$ python3 -q
>>> import numpy as np
>>> np.set_printoptions(precision=1, suppress=True, linewidth=100, floatmode="fixed")
>>> M = np.load("layer6.npy")
>>> M
array([[ 8, 10,  9,  9,  8,  5],
       [10, 12, 11, 11, 10,  7],
       [10, 12, 11, 11, 10,  7],
       [11, 13, 12, 12, 11,  8],
       [11, 13, 12, 12, 11,  8]])
>>> C2 = M.T @ M
>>> np.round(np.linalg.eigvalsh(C2)[::-1], 1) + 0
array([3210.2,    0.8,    0.0,    0.0,    0.0,    0.0])
>>> np.linalg.matrix_rank(C2)
np.int64(2)
>>> np.round(np.linalg.svd(M, compute_uv=False) ** 2, 1) + 0
array([3210.2,    0.8,    0.0,    0.0,    0.0])
>>> C2
array([[506, 606, 556, 556, 506, 356],
       [606, 726, 666, 666, 606, 426],
       [556, 666, 611, 611, 556, 391],
       [556, 666, 611, 611, 556, 391],
       [506, 606, 556, 556, 506, 356],
       [356, 426, 391, 391, 356, 251]])
>>> np.allclose(C2, C2.T)
True
>>> Uu, sigma, VT = np.linalg.svd(M)
>>> evecs = VT[:(sigma > 1e-8).sum()]
>>> rng = np.random.default_rng(92413)
>>> x = M[1] + 2 * M[2] + rng.integers(2) * np.eye(6)[4]
>>> x
array([30.0, 36.0, 33.0, 33.0, 31.0, 21.0])
>>> np.allclose(evecs.T @ evecs @ x, x)
False
>>> data = np.array([[2, 1, 2], [0, 3, 3], [0, 0, -3]])
>>> Q, Rm = np.linalg.qr(data)
>>> np.trace(Q @ Q.T)
np.float64(3.0)
>>> Q
array([[ 1.0,  0.0,  0.0],
       [-0.0,  1.0,  0.0],
       [-0.0, -0.0,  1.0]])
>>> abs(Rm[0, 0]), np.round(np.linalg.norm(data[:, 0]), 1)
(np.float64(2.0), np.float64(2.0))
>>> Q @ Rm
array([[ 2.0,  1.0,  2.0],
       [ 0.0,  3.0,  3.0],
       [ 0.0,  0.0, -3.0]])
>>> P = np.triu(np.array([[-8, -3, -3], [1, -6, 0], [-2, 3, 8]]), 1) + np.eye(3)
>>> out = P @ data @ np.linalg.inv(P)
>>> round(np.linalg.det(out), 1)
np.float64(-18.0)
>>> u = np.array([1, -1, 3])
>>> out = data + np.outer(u, np.eye(3)[1])
>>> np.linalg.matrix_rank(np.linalg.inv(out) - np.linalg.inv(data), tol=1e-8)
np.int64(1)
>>> E = np.load("mat.npy")
>>> E
array([[ -2,   2,   3,   1,   1,  -2],
       [  0,   5,   6,   3,   2,   1],
       [ -2,   8,   8,   0,   4,   4],
       [  1,   5,   5,   3,   5,   5],
       [  2,   6,   8,   2,   6,   8],
       [  2,   6,   9,   4,   3,   8],
       [  2,   5,   8,   3,   5,   5],
       [  3,   2,   6,   1,   5,   4],
       [  0,   3,   8,   1,   7,   2],
       [ -1,   6,   8,  -1,   8,   4],
       [ -1,   4,   7,  -1,   6,   7],
       [  1,   3,  10,  -4,   6,   6],
       [  0,   4,  13,  -5,   8,   6],
       [ -1,   4,  14,  -8,   6,   7],
       [  0,   5,  14, -10,   6,   8],
       [ -3,   3,  13, -10,   7,   9],
       [  0,   0,  14, -13,   6,   9],
       [  1,   2,  16, -10,   3,  11],
       [ -1,   3,  17, -13,   3,  12],
       [ -4,   2,  20, -11,   1,  13],
       [ -2,   4,  20, -13,  -2,  11]])
>>> cen = (E - E.mean(axis=0)) / E.std(axis=0)
>>> np.argwhere(np.abs(cen) > 2)
array([[ 0,  5],
       [ 2,  1],
       [16,  1],
       [19,  0],
       [20,  4]])
>>> coef = np.linalg.lstsq(np.delete(cen, 5, axis=1), cen[:, 5])[0]
>>> coef.round(1) + 0
array([0.2, 0.1, 1.0, 0.0, 0.0])
